>>> import numpy as np
>>> from numpy import linalg as LA
>>> np.set_printoptions(precision=3, suppress=True, linewidth=100, legacy="1.25")
>>> W0 = np.load("layer5.npy")
>>> W0
array([[1, 1, 1, 1, 2, 1],
       [0, 0, 0, 0, 0, 0],
       [0, 0, 1, 0, 1, 2],
       [0, 0, 0, 1, 2, 0],
       [0, 0, 0, 0, 1, 0],
       [0, 0, 0, 0, 0, 2]])
>>> # columns 0 and 1 are equal
>>> np.trace(W0)
6
>>> W0 @ W0
array([[1, 1, 2, 2, 7, 5],
       [0, 0, 0, 0, 0, 0],
       [0, 0, 1, 0, 2, 6],
       [0, 0, 0, 1, 4, 0],
       [0, 0, 0, 0, 1, 0],
       [0, 0, 0, 0, 0, 4]])
>>> round(float(np.abs(LA.eigvals(W0)).max()), 3)
2.0
>>> np.allclose(W0 @ W0.T, W0.T @ W0)
False
>>> mat = np.load("run2.npy")
>>> mat
array([[0, 1, 0, 0, 0, 0],
       [1, 0, 0, 0, 0, 0],
       [0, 0, 0, 0, 1, 1],
       [0, 0, 0, 0, 1, 1],
       [0, 0, 1, 1, 0, 1],
       [0, 0, 1, 1, 1, 0]])
>>> # rows 2 and 3 are equal
>>> rk = LA.matrix_rank(W0)
>>> rk
5
>>> ns = LA.svd(W0)[2][rk:].T
>>> [int(LA.matrix_rank(np.delete(W0, i, axis=0))) for i in range(6)]
[4, 5, 4, 4, 4, 4]
>>> [int(LA.matrix_rank(W0[:, :j + 1])) for j in range(6)]
[1, 1, 2, 3, 4, 5]
>>> np.round(ns @ ns.T, 3) + 0
array([[ 0.5, -0.5,  0. ,  0. ,  0. ,  0. ],
       [-0.5,  0.5,  0. ,  0. ,  0. ,  0. ],
       [ 0. ,  0. ,  0. ,  0. ,  0. ,  0. ],
       [ 0. ,  0. ,  0. ,  0. ,  0. ,  0. ],
       [ 0. ,  0. ,  0. ,  0. ,  0. ,  0. ],
       [ 0. ,  0. ,  0. ,  0. ,  0. ,  0. ]])
>>> feats = np.loadtxt("data.csv", delimiter=",")
>>> feats
array([[ 9.,  0.,  6.,  6., -2.,  4., -5., -8., -2., -3., -6.],
       [ 3., -9.,  3.,  9., -2., -1.,  1., -5., -4.,  2., -6.],
       [ 2., -9., -9., -9., -4., -6., -1., -3., -4.,  8., -8.],
       [ 6., -9.,  1., -3.,  6., -5., -3., -6.,  9.,  1.,  5.],
       [ 9., -9., -7., -3., -2., -2., -5., -5., -5.,  5.,  2.],
       [ 5., -3.,  0., -3., -4., -6.,  9.,  6.,  5.,  3., -1.],
       [ 1.,  7.,  8., -2., -1.,  3., -6.,  2.,  5., -7., -1.],
       [-6.,  7.,  1.,  1.,  3., -5.,  7.,  9., -4., -3., -4.],
       [ 3., -1.,  6., -6.,  7., -7., -7., -9., -9., -1.,  7.],
       [ 5.,  1., -2., -9., -8.,  7.,  8., -7.,  1., -1., -8.],
       [ 6.,  8., -5.,  8., -5., -3., -9., -9., -8.,  1.,  8.]])
>>> def softmax(z):
...     e = np.exp(z - z.max(axis=-1, keepdims=True))
...     return e / e.sum(axis=-1, keepdims=True)
... 
>>> np.round(softmax(feats[6] + 3), 3) + 0
array([0.001, 0.258, 0.7  , 0.   , 0.   , 0.005, 0.   , 0.002, 0.035, 0.   , 0.   ])
>>> np.round(softmax(10 * feats[6]), 3) + 0
array([0., 0., 1., 0., 0., 0., 0., 0., 0., 0., 0.])
>>> att = feats @ feats.T / np.sqrt(11)
>>> softmax(att)[6] @ feats
array([ 1.,  7.,  8., -2., -1.,  3., -6.,  2.,  5., -7., -1.])
>>> np.round(softmax(att), 3) + 0
array([[1., 0., 0., 0., 0., 0., 0., 0., 0., 0., 0.],
       [0., 1., 0., 0., 0., 0., 0., 0., 0., 0., 0.],
       [0., 0., 1., 0., 0., 0., 0., 0., 0., 0., 0.],
       [0., 0., 0., 1., 0., 0., 0., 0., 0., 0., 0.],
       [0., 0., 0., 0., 1., 0., 0., 0., 0., 0., 0.],
       [0., 0., 0., 0., 0., 1., 0., 0., 0., 0., 0.],
       [0., 0., 0., 0., 0., 0., 1., 0., 0., 0., 0.],
       [0., 0., 0., 0., 0., 0., 0., 1., 0., 0., 0.],
       [0., 0., 0., 0., 0., 0., 0., 0., 1., 0., 0.],
       [0., 0., 0., 0., 0., 0., 0., 0., 0., 1., 0.],
       [0., 0., 0., 0., 0., 0., 0., 0., 0., 0., 1.]])
>>> Q, _ = LA.qr(np.array([[-0.7, -0.1, 2.0, -1.7, -0.6, 1.3, 0.2],
...     [-0.5, 0.2, 1.9, 1.4, 0.8, 0.5, 0.9],
...     [1.1, 0.8, 1.3, 0.4, 0.0, -1.1, -0.8],
...     [0.2, 0.7, -1.5, 1.5, 0.3, 1.6, 0.4],
...     [-0.1, -0.8, -0.2, -0.6, 1.5, 0.1, 0.0],
...     [0.8, 1.3, 0.2, 0.3, 0.6, 1.2, -0.3],
...     [0.6, -2.1, -0.8, 0.0, -0.7, 0.0, 0.9]]))
>>> X = -2 * Q
>>> X
array([[ 0.808,  0.071,  0.992, -0.849, -0.355,  1.094,  0.56 ],
       [ 0.577,  0.247,  0.94 ,  1.574,  0.339,  0.194, -0.306],
       [-1.27 ,  0.352,  1.038,  0.054, -0.065, -0.499,  0.964],
       [-0.231,  0.464, -1.001,  0.711, -0.075,  1.019,  1.086],
       [ 0.115, -0.557,  0.013, -0.265,  1.827,  0.063,  0.514],
       [-0.924,  0.775,  0.14 , -0.311,  0.52 ,  0.989, -1.087],
       [-0.693, -1.638,  0.186,  0.356, -0.375,  0.704, -0.195]])
>>> M2 = X / LA.norm(X, axis=1, keepdims=True)
>>> gram = M2 @ M2.T
>>> gram[4].round(3) + 0
array([0., 0., 0., 0., 1., 0., 0.])
>>> gram.round(3) + 0
array([[1., 0., 0., 0., 0., 0., 0.],
       [0., 1., 0., 0., 0., 0., 0.],
       [0., 0., 1., 0., 0., 0., 0.],
       [0., 0., 0., 1., 0., 0., 0.],
       [0., 0., 0., 0., 1., 0., 0.],
       [0., 0., 0., 0., 0., 1., 0.],
       [0., 0., 0., 0., 0., 0., 1.]])
>>> u, v = X[5], X[2]
>>> round(float(u @ v), 3)
-0.0
>>> u @ u
4.0
>>> pr = (u @ v) / (u @ u) * u
>>> LA.matrix_rank(np.outer(u, v))
1
>>> v - pr
array([-1.27 ,  0.352,  1.038,  0.054, -0.065, -0.499,  0.964])
>>> round(float(LA.norm(u + v) ** 2 + LA.norm(u - v) ** 2), 3)
16.0
>>> (v - pr) @ u
0.0
>>> U, sigma, Vt = LA.svd(X, full_matrices=False)
>>> np.round(Vt @ Vt.T, 3) + 0
array([[1., 0., 0., 0., 0., 0., 0.],
       [0., 1., 0., 0., 0., 0., 0.],
       [0., 0., 1., 0., 0., 0., 0.],
       [0., 0., 0., 1., 0., 0., 0.],
       [0., 0., 0., 0., 1., 0., 0.],
       [0., 0., 0., 0., 0., 1., 0.],
       [0., 0., 0., 0., 0., 0., 1.]])
>>> U.shape, sigma.shape, Vt.shape
((7, 7), (7,), (7, 7))
>>> (sigma > 1e-8).sum()
7
>>> sigma / sigma[0]
array([1., 1., 1., 1., 1., 1., 1.])
>>> np.round(U.T @ X @ Vt.T, 3) + 0
array([[2., 0., 0., 0., 0., 0., 0.],
       [0., 2., 0., 0., 0., 0., 0.],
       [0., 0., 2., 0., 0., 0., 0.],
       [0., 0., 0., 2., 0., 0., 0.],
       [0., 0., 0., 0., 2., 0., 0.],
       [0., 0., 0., 0., 0., 2., 0.],
       [0., 0., 0., 0., 0., 0., 2.]])
>>> sigma
array([2., 2., 2., 2., 2., 2., 2.])
>>> np.allclose(U * sigma @ Vt, X)
True
>>> np.round(U.T @ U, 3) + 0
array([[1., 0., 0., 0., 0., 0., 0.],
       [0., 1., 0., 0., 0., 0., 0.],
       [0., 0., 1., 0., 0., 0., 0.],
       [0., 0., 0., 1., 0., 0., 0.],
       [0., 0., 0., 0., 1., 0., 0.],
       [0., 0., 0., 0., 0., 1., 0.],
       [0., 0., 0., 0., 0., 0., 1.]])
